In [1]: import numpy as np

In [2]: import numpy.linalg as la

In [3]: np.set_printoptions(precision=2, suppress=True, linewidth=100)

In [4]: def rd(a):
   ...:     return np.round(a, 2) + 0
   ...: 

In [5]: mat = np.loadtxt("sample13.csv", delimiter=",")

In [6]: mat
Out[6]: 
array([[22. ,  0.3, -1.4,  0.5, -0.6, -1.3],
       [ 7. ,  0.8,  0.1,  1.2,  0.3,  2.1],
       [-2. ,  1.9, -0.8,  1.6, -1. , -1.1],
       [-1. ,  0.2, -0.9,  0.5, -0.1,  1.6],
       [-2. ,  0.4, -0.2,  0.2, -0.7,  0.8],
       [-5. , -0.2,  1.3, -1.9, -0.6,  0.9],
       [ 1. , -1. , -0.4,  1.2, -1.6, -0.4]])

In [7]: vec = np.array([0, 2, 2, 0, 1, 2])

In [8]: rd(np.einsum("ij,j->i", mat, vec))
Out[8]: array([-5.4,  6.3, -1. ,  1.7,  1.3,  3.4, -5.2])

In [9]: rd(mat @ np.ones(6))
Out[9]: array([19.5, 11.5, -1.4,  0.3, -1.5, -5.5, -1.2])

In [10]: mat @ np.eye(6)[4]
Out[10]: array([-0.6,  0.3, -1. , -0.1, -0.7, -0.6, -1.6])

In [11]: (mat @ vec).argmax()
Out[11]: np.int64(1)

In [12]: vec = np.array([-1, 3, 0, 3, -3, -1])

In [13]: y = mat @ vec

In [14]: rd(la.pinv(mat) @ mat)
Out[14]: 
array([[1., 0., 0., 0., 0., 0.],
       [0., 1., 0., 0., 0., 0.],
       [0., 0., 1., 0., 0., 0.],
       [0., 0., 0., 1., 0., 0.],
       [0., 0., 0., 0., 1., 0.],
       [0., 0., 0., 0., 0., 1.]])

In [15]: rd(y)
Out[15]: array([-16.5,  -4. ,  16.6,   1.8,   5.1,  -0.4,   4.8])

In [16]: rng = np.random.default_rng(16416)

In [17]: y = y + 0.05 * rng.normal(size=7)

In [18]: rd(y)
Out[18]: array([-16.45,  -3.95,  16.57,   1.8 ,   5.1 ,  -0.43,   4.75])

In [19]: beta, *_ = la.lstsq(mat, y)

In [20]: rd(la.norm(y - mat @ beta))
Out[20]: np.float64(0.02)

In [21]: rd(beta)
Out[21]: array([-1.  ,  3.01,  0.  ,  3.  , -2.97, -0.99])

In [22]: rd(mat.T @ (y - mat @ beta))
Out[22]: array([0., 0., 0., 0., 0., 0.])

In [23]: P = mat @ la.solve(mat.T @ mat, mat.T)

In [24]: np.trace(P)
Out[24]: np.float64(6.0)

In [25]: rd(np.diag(P))
Out[25]: array([1.  , 1.  , 0.96, 0.86, 0.28, 0.92, 0.99])

In [26]: np.allclose(P @ P, P)
Out[26]: True

In [27]: rd(P @ mat[:, 1])
Out[27]: array([ 0.3,  0.8,  1.9,  0.2,  0.4, -0.2, -1. ])

In [28]: O, R = la.qr(mat)

In [29]: O.shape, R.shape
Out[29]: ((7, 6), (6, 6))

In [30]: np.allclose(R.T @ R, mat.T @ mat)
Out[30]: True

In [31]: rd(O.T @ O)
Out[31]: 
array([[1., 0., 0., 0., 0., 0.],
       [0., 1., 0., 0., 0., 0.],
       [0., 0., 1., 0., 0., 0.],
       [0., 0., 0., 1., 0., 0.],
       [0., 0., 0., 0., 1., 0.],
       [0., 0., 0., 0., 0., 1.]])

In [32]: rd(np.trace(O @ O.T))
Out[32]: np.float64(6.0)

In [33]: rd(np.abs(np.diag(R)))
Out[33]: array([23.83,  2.34,  1.68,  1.92,  2.01,  3.03])

In [34]: out = np.c_[mat[:, :1] @ np.array([[1]]), np.array([1, 2, -1, 2, 2, -1, 1])]

In [35]: out
Out[35]: 
array([[22.,  1.],
       [ 7.,  2.],
       [-2., -1.],
       [-1.,  2.],
       [-2.,  2.],
       [-5., -1.],
       [ 1.,  1.]])

In [36]: rd(la.lstsq(mat, out[:, 0])[0])
Out[36]: array([1., 0., 0., 0., 0., 0.])

In [37]: la.matrix_rank(out)
Out[37]: np.int64(2)

In [38]: K = np.load("layer8.npy")

In [39]: K
Out[39]: 
array([[3, 3, 3, 3, 3, 3],
       [1, 2, 2, 1, 2, 2],
       [0, 4, 2, 0, 4, 2],
       [6, 6, 6, 0, 0, 0],
       [2, 4, 4, 0, 0, 0],
       [0, 8, 4, 0, 0, 0]])

In [40]: lab = rng.permutation(6)

In [41]: lab
Out[41]: array([3, 1, 5, 2, 0, 4])

In [42]: out = K[lab][:, lab]

In [43]: np.allclose(out, K)
Out[43]: False

In [44]: np.trace(out)
Out[44]: np.int64(7)

In [45]: rd(la.det(out)), rd(la.det(K[lab]))
Out[45]: (np.float64(-288.0), np.float64(-288.0))

In [46]: np.diag(out)
Out[46]: array([0, 2, 0, 2, 3, 0])

In [47]: r0 = np.array([5, -1, 2, -1, -2, 0])

In [48]: out = K + np.outer(r0, np.eye(6)[1])

In [49]: out
Out[49]: 
array([[3., 8., 3., 3., 3., 3.],
       [1., 1., 2., 1., 2., 2.],
       [0., 6., 2., 0., 4., 2.],
       [6., 5., 6., 0., 0., 0.],
       [2., 2., 4., 0., 0., 0.],
       [0., 8., 4., 0., 0., 0.]])

In [50]: rd(la.det(out) / la.det(K)), rd(1 + la.solve(K, r0)[1])
Out[50]: (np.float64(1.83), np.float64(1.83))

In [51]: lab = rng.permutation(6)

In [52]: out = K[:, lab] * rng.choice([-1, 1], 6)

In [53]: out
Out[53]: 
array([[ 3, -3,  3, -3,  3, -3],
       [ 1, -2,  2, -2,  1, -2],
       [ 0, -2,  2, -4,  0, -4],
       [ 0,  0,  6,  0,  6, -6],
       [ 0,  0,  4,  0,  2, -4],
       [ 0,  0,  4,  0,  0, -8]])

In [54]: Uu, _, Vt = la.svd(K.T @ out)

In [55]: rd(Uu @ Vt)
Out[55]: 
array([[ 0.,  0.,  0.,  0.,  1.,  0.],
       [ 0.,  0.,  0.,  0.,  0., -1.],
       [ 0.,  0.,  1.,  0.,  0.,  0.],
       [ 1.,  0.,  0.,  0.,  0.,  0.],
       [ 0.,  0.,  0., -1.,  0.,  0.],
       [ 0., -1.,  0.,  0.,  0.,  0.]])

In [56]: lab
Out[56]: array([3, 5, 2, 4, 0, 1])

In [57]: vec = np.array([-1, 1, -1, -2, -3, 1])

In [58]: a = np.maximum(K @ vec, 0)

In [59]: K.T @ a
Out[59]: array([ 0, 32, 16,  0,  0,  0])

In [60]: a
Out[60]: array([0, 0, 0, 0, 0, 4])

In [61]: K * (a > 1e-9)[:, None]
Out[61]: 
array([[0, 0, 0, 0, 0, 0],
       [0, 0, 0, 0, 0, 0],
       [0, 0, 0, 0, 0, 0],
       [0, 0, 0, 0, 0, 0],
       [0, 0, 0, 0, 0, 0],
       [0, 8, 4, 0, 0, 0]])

In [62]: X = np.loadtxt("arr.csv", delimiter=",")

In [63]: X
Out[63]: 
array([[2., 1., 2., 2., 0.],
       [0., 0., 0., 0., 0.],
       [4., 1., 2., 2., 0.],
       [0., 0., 0., 0., 0.],
       [1., 2., 2., 0., 1.],
       [4., 1., 2., 2., 0.],
       [2., 0., 0., 0., 2.],
       [3., 5., 5., 2., 3.],
       [0., 0., 0., 0., 0.],
       [2., 0., 0., 0., 0.],
       [2., 0., 0., 0., 2.],
       [2., 1., 2., 2., 0.],
       [0., 0., 0., 0., 0.],
       [3., 3., 4., 2., 1.],
       [2., 0., 0., 0., 2.],
       [2., 0., 0., 0., 0.],
       [0., 0., 0., 0., 0.],
       [1., 2., 2., 0., 1.],
       [4., 1., 2., 2., 0.],
       [2., 3., 3., 2., 2.],
       [0., 0., 0., 0., 0.],
       [0., 0., 0., 0., 0.],
       [2., 1., 2., 2., 0.],
       [4., 0., 0., 0., 2.],
       [2., 0., 0., 0., 2.],
       [2., 0., 0., 0., 0.],
       [4., 1., 2., 2., 0.],
       [2., 0., 0., 0., 2.],
       [4., 0., 0., 0., 2.],
       [0., 0., 0., 0., 0.]])

In [64]: cen = X - X.mean(axis=0)

In [65]: evecs = la.svd(cen)[2][:4]

In [66]: out = cen - cen @ evecs.T @ evecs

In [67]: rd(np.cov(cen @ evecs.T, rowvar=False))
Out[67]: 
array([[4.57, 0.  , 0.  , 0.  ],
       [0.  , 1.55, 0.  , 0.  ],
       [0.  , 0.  , 1.04, 0.  ],
       [0.  , 0.  , 0.  , 0.13]])

In [68]: rd(out.std(axis=0))
Out[68]: array([0.  , 0.07, 0.07, 0.03, 0.01])

In [69]: rd(np.diag(evecs.T @ evecs))
Out[69]: array([1.  , 0.59, 0.5 , 0.92, 0.99])

In [70]: la.norm(out, axis=1).round(6).argmax()
Out[70]: np.int64(19)

In [71]: rd((cen @ evecs.T).std(axis=0))
Out[71]: array([2.1 , 1.23, 1.  , 0.35])

In [72]: out = np.c_[X[:, :3] @ np.array([[2, 5, 1], [1, 4, 2], [1, 3, 5]]), np.array([2, -1, -1, -2, -1, -2, 0, 0, -1, 1, 2, -2, 1, -1, -1, 2, 1, -2, 0, 1, 0, -1, 1, -1, 0, -1, -2, -2, 1, 1])]

In [73]: out
Out[73]: 
array([[ 7., 20., 14.,  2.],
       [ 0.,  0.,  0., -1.],
       [11., 30., 16., -1.],
       [ 0.,  0.,  0., -2.],
       [ 6., 19., 15., -1.],
       [11., 30., 16., -2.],
       [ 4., 10.,  2.,  0.],
       [16., 50., 38.,  0.],
       [ 0.,  0.,  0., -1.],
       [ 4., 10.,  2.,  1.],
       [ 4., 10.,  2.,  2.],
       [ 7., 20., 14., -2.],
       [ 0.,  0.,  0.,  1.],
       [13., 39., 29., -1.],
       [ 4., 10.,  2., -1.],
       [ 4., 10.,  2.,  2.],
       [ 0.,  0.,  0.,  1.],
       [ 6., 19., 15., -2.],
       [11., 30., 16.,  0.],
       [10., 31., 23.,  1.],
       [ 0.,  0.,  0.,  0.],
       [ 0.,  0.,  0., -1.],
       [ 7., 20., 14.,  1.],
       [ 8., 20.,  4., -1.],
       [ 4., 10.,  2.,  0.],
       [ 4., 10.,  2., -1.],
       [11., 30., 16., -2.],
       [ 4., 10.,  2., -2.],
       [ 8., 20.,  4.,  1.],
       [ 0.,  0.,  0.,  1.]])

In [74]: la.matrix_rank(np.c_[X, out])
Out[74]: np.int64(6)

In [75]: rd(la.lstsq(X, out[:, 0])[0])
Out[75]: array([2., 1., 1., 0., 0.])

In [76]: w1 = np.array([[1, 3, 1, 3], [0, 0, 3, 2], [2, 3, 0, 3], [1, 1, 2, 1]])

In [77]: beta = np.array([0, 1, 0, 1])

In [78]: hid = np.maximum(out @ w1 + beta, 0)

In [79]: rd((hid > 0).mean(axis=0))
Out[79]: array([0.83, 0.87, 0.83, 0.87])

In [80]: (hid > 0).astype(int)
Out[80]: 
array([[1, 1, 1, 1],
       [0, 0, 0, 0],
       [1, 1, 1, 1],
       [0, 0, 0, 0],
       [1, 1, 1, 1],
       [1, 1, 1, 1],
       [1, 1, 1, 1],
       [1, 1, 1, 1],
       [0, 0, 0, 0],
       [1, 1, 1, 1],
       [1, 1, 1, 1],
       [1, 1, 1, 1],
       [1, 1, 1, 1],
       [1, 1, 1, 1],
       [1, 1, 1, 1],
       [1, 1, 1, 1],
       [1, 1, 1, 1],
       [1, 1, 1, 1],
       [1, 1, 1, 1],
       [1, 1, 1, 1],
       [0, 1, 0, 1],
       [0, 0, 0, 0],
       [1, 1, 1, 1],
       [1, 1, 1, 1],
       [1, 1, 1, 1],
       [1, 1, 1, 1],
       [1, 1, 1, 1],
       [1, 1, 1, 1],
       [1, 1, 1, 1],
       [1, 1, 1, 1]])

In [81]: la.matrix_rank(hid)
Out[81]: np.int64(4)

In [82]: W2 = np.array([[0, 5], [-4, -2], [-3, -2], [4, -1]])

In [83]: hid @ W2
Out[83]: 
array([[ -53., -195.],
       [   0.,    0.],
       [ -57., -291.],
       [   0.,    0.],
       [ -31., -174.],
       [ -51., -289.],
       [ -22., -105.],
       [ -98., -461.],
       [   0.,    0.],
       [ -28., -107.],
       [ -34., -109.],
       [ -29., -187.],
       [  -6.,   -5.],
       [ -72., -362.],
       [ -16., -103.],
       [ -34., -109.],
       [  -6.,   -5.],
       [ -25., -172.],
       [ -63., -293.],
       [ -67., -290.],
       [   0.,   -3.],
       [   0.,    0.],
       [ -47., -193.],
       [ -38., -205.],
       [ -22., -105.],
       [ -16., -103.],
       [ -51., -289.],
       [ -10., -101.],
       [ -50., -209.],
       [  -6.,   -5.]])

In [84]: w1 @ W2
Out[84]: 
array([[-3, -6],
       [-1, -8],
       [ 0,  1],
       [-6, -2]])

In [85]: W2 = np.array([[0, 1, 2, 1, 0, 1, 1, 2],
    ...:     [2, 2, 2, 0, 1, 1, 1, 2],
    ...:     [0, 0, 1, 2, 0, 2, 0, 1],
    ...:     [2, 0, 2, 1, 0, 1, 2, 2]])

In [86]: J = rng.normal(size=(31, 4)) @ W2 + np.array([4, 3, 4, 4, 3, 3, 0, 3])

In [87]: rd(J)
Out[87]: 
array([[ 0.82, -2.  , -2.54,  3.2 ,  1.5 ,  0.7 , -3.68, -3.54],
       [ 5.05,  5.02,  3.73,  0.06,  3.84, -0.09,  0.53,  2.73],
       [ 1.12,  2.79,  0.47,  1.46,  2.92,  0.37, -2.83, -0.53],
       [ 0.07, -0.07, -0.37,  4.97,  1.92,  2.89, -3.76, -1.37],
       [ 2.58,  3.08,  6.39,  7.78,  2.42,  6.2 ,  0.39,  5.39],
       [ 0.48,  0.23, -1.13,  0.92,  1.72, -1.36, -2.45, -2.13],
       [10.45,  4.45, 12.35,  8.61,  3.39,  8.  ,  6.74, 11.35],
       [ 0.61,  2.73,  2.59,  4.67,  2.52,  3.19, -2.22,  1.59],
       [ 4.04,  7.08,  6.61,  3.43,  4.3 ,  3.73,  0.21,  5.61],
       [ 2.69,  0.71,  0.62,  4.54,  2.69,  3.24, -2.68, -0.38],
       [ 3.21,  4.43,  4.76,  4.07,  3.33,  3.41, -0.35,  3.76],
       [ 3.11,  3.1 ,  3.08,  3.92,  3.15,  3.06, -1.23,  2.08],
       [-0.11,  0.45,  2.31,  5.43,  1.2 ,  2.63, -1.25,  1.31],
       [ 6.13,  9.8 , 10.15,  4.59,  5.37,  5.96,  1.8 ,  9.15],
       [ 8.52,  8.55, 12.1 ,  6.76,  5.  ,  7.76,  4.07, 11.1 ],
       [ 6.76,  3.25,  6.48,  5.95,  3.38,  5.33,  1.88,  5.48],
       [ 5.35,  2.57,  3.7 ,  3.51,  3.17,  2.68,  0.42,  2.7 ],
       [-0.24, -1.38, -2.17,  3.17,  1.4 ,  0.58, -3.83, -3.17],
       [ 2.74,  4.04,  3.61,  2.37,  3.08,  1.45, -0.45,  2.61],
       [ 0.65,  1.06,  1.59,  3.02,  1.6 ,  0.61, -1.08,  0.59],
       [ 3.72,  3.84,  3.46,  3.45,  3.52,  2.97, -1.01,  2.46],
       [-0.21,  1.2 ,  0.21,  0.95,  1.56, -1.49, -1.7 , -0.79],
       [ 2.3 ,  2.12,  1.96,  3.8 ,  2.74,  2.54, -1.8 ,  0.96],
       [-1.77,  0.4 ,  0.83,  2.42,  0.66, -0.93, -1.35, -0.17],
       [ 8.17,  7.36, 11.14,  6.6 ,  4.53,  7.14,  3.93, 10.14],
       [ 7.84,  4.26,  9.51,  8.82,  3.67,  8.49,  3.1 ,  8.51],
       [ 3.95,  4.22,  5.68,  4.74,  3.19,  3.94,  0.59,  4.68],
       [ 5.01,  0.97, -1.93, -2.34,  3.19, -3.15, -1.59, -2.93],
       [ 1.04,  0.68,  1.87,  6.52,  2.07,  4.59, -2.5 ,  0.87],
       [ 5.58,  3.97,  8.53,  7.08,  2.86,  5.95,  2.96,  7.53],
       [ 6.96,  5.8 ,  7.96,  3.99,  3.98,  3.97,  2.81,  6.96]])

In [88]: vec = np.array([0, 0, -3, -2, -1, -2, -1, 1])

In [89]: a = np.maximum(J @ vec, 0)

In [90]: rd(np.tanh(J @ vec))
Out[90]: 
array([-0.91, -1.  , -1.  , -1.  , -1.  ,  0.99, -1.  , -1.  , -1.  , -1.  , -1.  , -1.  , -1.  ,
       -1.  , -1.  , -1.  , -1.  , -0.94, -1.  , -1.  , -1.  , -0.2 , -1.  , -1.  , -1.  , -1.  ,
       -1.  ,  1.  , -1.  , -1.  , -1.  ])

In [91]: rd(a)
Out[91]: 
array([ 0.  ,  0.  ,  0.  ,  0.  ,  0.  ,  2.86,  0.  ,  0.  ,  0.  ,  0.  ,  0.  ,  0.  ,  0.  ,
        0.  ,  0.  ,  0.  ,  0.  ,  0.  ,  0.  ,  0.  ,  0.  ,  0.  ,  0.  ,  0.  ,  0.  ,  0.  ,
        0.  , 12.26,  0.  ,  0.  ,  0.  ])

In [92]: gram = np.cov(J, rowvar=False)

In [93]: rd(np.corrcoef(J.T))
Out[93]: 
array([[1.  , 0.73, 0.84, 0.44, 0.83, 0.69, 0.9 , 0.84],
       [0.73, 1.  , 0.86, 0.3 , 0.92, 0.61, 0.75, 0.86],
       [0.84, 0.86, 1.  , 0.68, 0.75, 0.86, 0.94, 1.  ],
       [0.44, 0.3 , 0.68, 1.  , 0.22, 0.93, 0.56, 0.68],
       [0.83, 0.92, 0.75, 0.22, 1.  , 0.57, 0.66, 0.75],
       [0.69, 0.61, 0.86, 0.93, 0.57, 1.  , 0.73, 0.86],
       [0.9 , 0.75, 0.94, 0.56, 0.66, 0.73, 1.  , 0.94],
       [0.84, 0.86, 1.  , 0.68, 0.75, 0.86, 0.94, 1.  ]])

In [94]: gram.shape
Out[94]: (8, 8)

In [95]: rd(np.polyfit(J[:, 1], J[:, 2], 1))
Out[95]: array([ 1.31, -0.03])

In [96]: rd(np.median(J, axis=0))
Out[96]: array([ 3.11,  3.08,  3.46,  3.99,  3.08,  3.06, -1.01,  2.46])

In [97]: rd(np.corrcoef(J[:, 1], J[:, 2])[0, 1])
Out[97]: np.float64(0.86)

In [98]: rd(J.std(axis=0))
Out[98]: array([3.03, 2.74, 4.19, 2.45, 1.11, 2.91, 2.55, 4.19])

In [99]: Uu, sv, Vt = la.svd(J)

In [100]: rd(sv)
Out[100]: array([64.67, 18.52, 13.4 ,  8.86,  3.78,  0.  ,  0.  ,  0.  ])

In [101]: out = Uu[:, :5] @ np.diag(sv[:5]) @ Vt[:5]

In [102]: rd(la.norm(J - out, 2)), rd(sv[5])
Out[102]: (np.float64(0.0), np.float64(0.0))

In [103]: la.matrix_rank(out)
Out[103]: np.int64(5)

In [104]: rd(np.abs(J - out).max())
Out[104]: np.float64(0.0)
